>>> import numpy as np
>>> np.set_printoptions(precision=1, suppress=True, linewidth=100)
>>> def rd(a):
...     return np.round(a, 1) + 0
... 
>>> W0 = np.loadtxt("out9.csv", delimiter=",")
>>> W0
array([[-2.,  1.,  0.,  0.,  0.,  0.,  0.,  0.,  0.,  0.,  0.,  0.],
       [ 0., -2.,  1.,  0.,  0.,  0.,  0.,  0.,  0.,  0.,  0.,  0.],
       [ 0.,  0., -2.,  1.,  0.,  0.,  0.,  0.,  0.,  0.,  0.,  0.],
       [ 0.,  0.,  0., -2.,  1.,  0.,  0.,  0.,  0.,  0.,  0.,  0.],
       [ 0.,  0.,  0.,  0., -2.,  1.,  0.,  0.,  0.,  0.,  0.,  0.],
       [ 0.,  0.,  0.,  0.,  0., -2.,  1.,  0.,  0.,  0.,  0.,  0.],
       [ 0.,  0.,  0.,  0.,  0.,  0., -2.,  1.,  0.,  0.,  0.,  0.],
       [ 0.,  0.,  0.,  0.,  0.,  0.,  0., -2.,  1.,  0.,  0.,  0.],
       [ 0.,  0.,  0.,  0.,  0.,  0.,  0.,  0., -2.,  1.,  0.,  0.],
       [ 0.,  0.,  0.,  0.,  0.,  0.,  0.,  0.,  0., -2.,  1.,  0.],
       [ 0.,  0.,  0.,  0.,  0.,  0.,  0.,  0.,  0.,  0., -2.,  1.],
       [ 0.,  0.,  0.,  0.,  0.,  0.,  0.,  0.,  0.,  0.,  0., -2.]])
>>> # triangular
>>> cov = W0.T @ W0
>>> np.diag(cov)
array([4., 5., 5., 5., 5., 5., 5., 5., 5., 5., 5., 5.])
>>> rd(np.linalg.svd(W0, compute_uv=False) ** 2)
array([8.9, 8.5, 7.9, 7.2, 6.3, 5.3, 4.4, 3.4, 2.6, 1.9, 1.4, 1.1])
>>> print((W0 @ W0.T).shape)
(12, 12)
>>> print(np.allclose(cov, cov.T))
True
>>> x0 = np.array([8, 3, 8, 2, 0, 8, 9, 3, 2, 6, 0, 7])
>>> W0 @ np.eye(12)[1]
array([ 1., -2.,  0.,  0.,  0.,  0.,  0.,  0.,  0.,  0.,  0.,  0.])
>>> W0 * x0
array([[-16.,   3.,   0.,   0.,   0.,   0.,   0.,   0.,   0.,   0.,   0.,   0.],
       [  0.,  -6.,   8.,   0.,   0.,   0.,   0.,   0.,   0.,   0.,   0.,   0.],
       [  0.,   0., -16.,   2.,   0.,   0.,   0.,   0.,   0.,   0.,   0.,   0.],
       [  0.,   0.,   0.,  -4.,   0.,   0.,   0.,   0.,   0.,   0.,   0.,   0.],
       [  0.,   0.,   0.,   0.,  -0.,   8.,   0.,   0.,   0.,   0.,   0.,   0.],
       [  0.,   0.,   0.,   0.,   0., -16.,   9.,   0.,   0.,   0.,   0.,   0.],
       [  0.,   0.,   0.,   0.,   0.,   0., -18.,   3.,   0.,   0.,   0.,   0.],
       [  0.,   0.,   0.,   0.,   0.,   0.,   0.,  -6.,   2.,   0.,   0.,   0.],
       [  0.,   0.,   0.,   0.,   0.,   0.,   0.,   0.,  -4.,   6.,   0.,   0.],
       [  0.,   0.,   0.,   0.,   0.,   0.,   0.,   0.,   0., -12.,   0.,   0.],
       [  0.,   0.,   0.,   0.,   0.,   0.,   0.,   0.,   0.,   0.,  -0.,   7.],
       [  0.,   0.,   0.,   0.,   0.,   0.,   0.,   0.,   0.,   0.,   0., -14.]])
>>> W0 @ (2 * x0)
array([-26.,   4., -28.,  -8.,  16., -14., -30.,  -8.,   4., -24.,  14., -28.])
>>> (W0 @ x0).argmax()
np.int64(4)
>>> (W0 * x0).sum(axis=1)
array([-13.,   2., -14.,  -4.,   8.,  -7., -15.,  -4.,   2., -12.,   7., -14.])
>>> np.linalg.norm(W0 @ x0) <= np.linalg.norm(W0, 2) * np.linalg.norm(x0) + 1e-9
np.True_
>>> K = np.load("mat.npy")
>>> K
array([[-1, -1, -1, -1, -1, -1, -1, -1],
       [-1, -2, -2, -2, -2, -2, -2, -2],
       [-1, -2, -3, -3, -3, -3, -3, -3],
       [-1, -2, -3, -4, -4, -4, -4, -4],
       [-1, -2, -3, -4, -5, -5, -5, -5],
       [-1, -2, -3, -4, -5, -6, -6, -6],
       [-1, -2, -3, -4, -5, -6, -7, -7],
       [-1, -2, -3, -4, -5, -6, -7, -8]])
>>> # symmetric, so the eigenvalues are real
>>> rd(np.sort(np.abs(np.linalg.eigvals(W0))))
array([2., 2., 2., 2., 2., 2., 2., 2., 2., 2., 2., 2.])
>>> rd(np.abs(np.linalg.eigvals(W0)).max())
np.float64(2.0)
>>> print(np.allclose(W0, W0.T))
False
>>> np.trace(W0)
np.float64(-24.0)
>>> W0.inv()
Traceback (most recent call last):
  File "<python-input-25>", line 1, in <module>
    W0.inv()
    ^^^^^^
AttributeError: 'numpy.ndarray' object has no attribute 'inv'
>>> J = np.load("run3.npy")
>>> print(J)
[[ 33  -6 -19  23  -3 -10  13]
 [ -6  37  -4 -41  10  11   2]
 [-19  -4  14   0  -9   6  -4]
 [ 23 -41   0  91 -47 -21  24]
 [ -3  10  -9 -47  54  -7 -26]
 [-10  11   6 -21  -7  18   1]
 [ 13   2  -4  24 -26   1  19]]
>>> r0 = np.array([0, 0])
>>> np.convolve(W0[7], r0)
array([0., 0., 0., 0., 0., 0., 0., 0., 0., 0., 0., 0., 0.])
>>> np.correlate(W0[7], W0[10], "full")
array([ 0.,  0.,  0.,  0.,  0.,  0.,  0., -2.,  5., -2.,  0.,  0.,  0.,  0.,  0.,  0.,  0.,  0.,
        0.,  0.,  0.,  0.,  0.])
